>>> import numpy as np
>>> import numpy.linalg as la
>>> np.set_printoptions(precision=1, suppress=True, linewidth=140, sign=" ")
>>> M = np.load("w.npy")
>>> M
array([[ 18.8,  -4.5,   6.5,   1.7],
       [-19.3,  -7.3, -11.1,   4.7],
       [ -2.7,  -7.7,  17.3,  -1.8],
       [ 12.1,   8.8,   5.4,   4.1],
       [ 11.8, -16.4,  10.3,  -0.7],
       [  2.3,  -9.4,  -1.1,  -3.9],
       [  7. , -23.9,   2.6,  11.6],
       [ -4.2,  25.3,  -5.1,  14.8],
       [ -5.2,   1. ,   5.4,   7.7],
       [ -7.2,   1.4, -13.6, -18.2],
       [ -0.4,   0.6,  -9. ,  12.1],
       [  3.5,   7.4,   2.6,  -8.8],
       [  9.2,  -7.1,  18.3,   6. ],
       [ -9.5,  11.9,  -2.8,  -3.4],
       [ 14.1,  -9.3,  -7.4, -14.6],
       [ -0.6,   8.4,   4.1,  -3.5],
       [ 13.4,   5.1,   2.2,   6.5],
       [ -1. ,  -1.1,  -5.9,  -2. ],
       [  9.8,  -1. ,   4.5,  -1. ]])
>>> rng = np.random.default_rng(439)
>>> z = rng.permutation(4)
>>> Y = M[:, z] * rng.choice([-1, 1], 4)
>>> Y
array([[ 18.8,  -4.5,   6.5,   1.7],
       [-19.3,  -7.3, -11.1,   4.7],
       [ -2.7,  -7.7,  17.3,  -1.8],
       [ 12.1,   8.8,   5.4,   4.1],
       [ 11.8, -16.4,  10.3,  -0.7],
       [  2.3,  -9.4,  -1.1,  -3.9],
       [  7. , -23.9,   2.6,  11.6],
       [ -4.2,  25.3,  -5.1,  14.8],
       [ -5.2,   1. ,   5.4,   7.7],
       [ -7.2,   1.4, -13.6, -18.2],
       [ -0.4,   0.6,  -9. ,  12.1],
       [  3.5,   7.4,   2.6,  -8.8],
       [  9.2,  -7.1,  18.3,   6. ],
       [ -9.5,  11.9,  -2.8,  -3.4],
       [ 14.1,  -9.3,  -7.4, -14.6],
       [ -0.6,   8.4,   4.1,  -3.5],
       [ 13.4,   5.1,   2.2,   6.5],
       [ -1. ,  -1.1,  -5.9,  -2. ],
       [  9.8,  -1. ,   4.5,  -1. ]])
>>> left, _, Vt = la.svd(M.T @ Y)
>>> np.round(left @ Vt, 1) + 0
array([[ 1.,  0.,  0.,  0.],
       [ 0.,  1.,  0.,  0.],
       [ 0.,  0.,  1.,  0.],
       [ 0.,  0.,  0.,  1.]])
>>> z
array([ 0,  1,  2,  3])
>>> np.round(la.lstsq(M, Y)[0], 1) + 0
array([[ 1.,  0.,  0.,  0.],
       [ 0.,  1.,  0.,  0.],
       [ 0.,  0.,  1.,  0.],
       [ 0.,  0.,  0.,  1.]])
